$ python -q
>>> import numpy as np
>>> np.set_printoptions(precision=3, suppress=True, linewidth=160)
>>> def rnd(a):
...     return np.round(a, 3) + 0
... 
>>> F = np.loadtxt("sample9.csv", delimiter=",")
>>> print(F)
[[ 0. -8.  0.  0.  0.]
 [ 0.  0.  0.  1.  0.]
 [ 0.  0. -2.  0.  0.]
 [ 0.  0.  0.  0.  4.]
 [-4.  0.  0.  0.  0.]]
>>> print(F[2] @ F[1])
0.0
>>> print(rnd(np.linalg.norm(F[2] - F[1])))
2.236
>>> vec = np.array([-4, -7, 5, 3, -8])
>>> y = F @ vec
>>> print(y)
[ 56.   3. -10. -32.  16.]
>>> print(rnd(np.linalg.solve(F, 3 * y)))
[-12. -21.  15.   9. -24.]
>>> print(rnd(np.linalg.solve(F, F[:, 2])))
[0. 0. 1. 0. 0.]
>>> vec = np.array([3, 2, 1, 1, 2])
>>> h = np.maximum(F @ vec, 0)
>>> print(F.T @ h)
[ 0.  0.  0.  1. 32.]
>>> print(np.maximum(F @ vec, 0) - np.maximum(-F @ vec, 0))
[-16.   1.  -2.   8. -12.]
>>> print(np.flatnonzero(h > 1e-9))
[1 3]
>>> print(F * (h > 1e-9)[:, None])
[[ 0. -0.  0.  0.  0.]
 [ 0.  0.  0.  1.  0.]
 [ 0.  0. -0.  0.  0.]
 [ 0.  0.  0.  0.  4.]
 [-0.  0.  0.  0.  0.]]
>>> print(rnd(np.linalg.norm(F, axis=0)))
[4. 8. 2. 1. 4.]
>>> print(rnd(np.linalg.svd(F, compute_uv=False)))
[8. 4. 4. 2. 1.]
>>> print(F.T @ F)
[[16.  0.  0.  0.  0.]
 [ 0. 64.  0.  0.  0.]
 [ 0.  0.  4.  0.  0.]
 [ 0.  0.  0.  1.  0.]
 [ 0.  0.  0.  0. 16.]]
>>> print(F[:, 0] @ F[:, 4])
0.0
>>> data = np.diag(np.array([0, 5, 0, 1, 3, 1, 5, 5, 2, 0]))
>>> print(data)
[[0 0 0 0 0 0 0 0 0 0]
 [0 5 0 0 0 0 0 0 0 0]
 [0 0 0 0 0 0 0 0 0 0]
 [0 0 0 1 0 0 0 0 0 0]
 [0 0 0 0 3 0 0 0 0 0]
 [0 0 0 0 0 1 0 0 0 0]
 [0 0 0 0 0 0 5 0 0 0]
 [0 0 0 0 0 0 0 5 0 0]
 [0 0 0 0 0 0 0 0 2 0]
 [0 0 0 0 0 0 0 0 0 0]]
>>> print(data @ data.T)
[[ 0  0  0  0  0  0  0  0  0  0]
 [ 0 25  0  0  0  0  0  0  0  0]
 [ 0  0  0  0  0  0  0  0  0  0]
 [ 0  0  0  1  0  0  0  0  0  0]
 [ 0  0  0  0  9  0  0  0  0  0]
 [ 0  0  0  0  0  1  0  0  0  0]
 [ 0  0  0  0  0  0 25  0  0  0]
 [ 0  0  0  0  0  0  0 25  0  0]
 [ 0  0  0  0  0  0  0  0  4  0]
 [ 0  0  0  0  0  0  0  0  0  0]]
>>> print(rnd(np.linalg.svd(data, compute_uv=False)))
[5. 5. 5. 3. 2. 1. 1. 0. 0. 0.]
>>> arr = np.loadtxt("case18.csv", delimiter=",")
>>> print(arr)
[[  1.  -4.  16. -64.]
 [  1.  -3.   9. -27.]
 [  1.  -2.   4.  -8.]
 [  1.  -1.   1.  -1.]
 [  1.   0.   0.   0.]
 [  1.   1.   1.   1.]
 [  1.   2.   4.   8.]
 [  1.   3.   9.  27.]
 [  1.   4.  16.  64.]]
>>> O, Rm = np.linalg.qr(arr)
>>> print(rnd(O.T @ O))
[[1. 0. 0. 0.]
 [0. 1. 0. 0.]
 [0. 0. 1. 0.]
 [0. 0. 0. 1.]]
>>> print(rnd(O @ Rm))
[[  1.  -4.  16. -64.]
 [  1.  -3.   9. -27.]
 [  1.  -2.   4.  -8.]
 [  1.  -1.   1.  -1.]
 [  1.   0.   0.   0.]
 [  1.   1.   1.   1.]
 [  1.   2.   4.   8.]
 [  1.   3.   9.  27.]
 [  1.   4.  16.  64.]]
>>> print(rnd(Rm))
[[ -3.      0.    -20.      0.   ]
 [  0.      7.746   0.     91.402]
 [  0.      0.     17.55    0.   ]
 [  0.      0.      0.    -37.757]]
>>> print(abs(Rm[0, 0]), rnd(np.linalg.norm(arr[:, 0])))
3.0 3.0
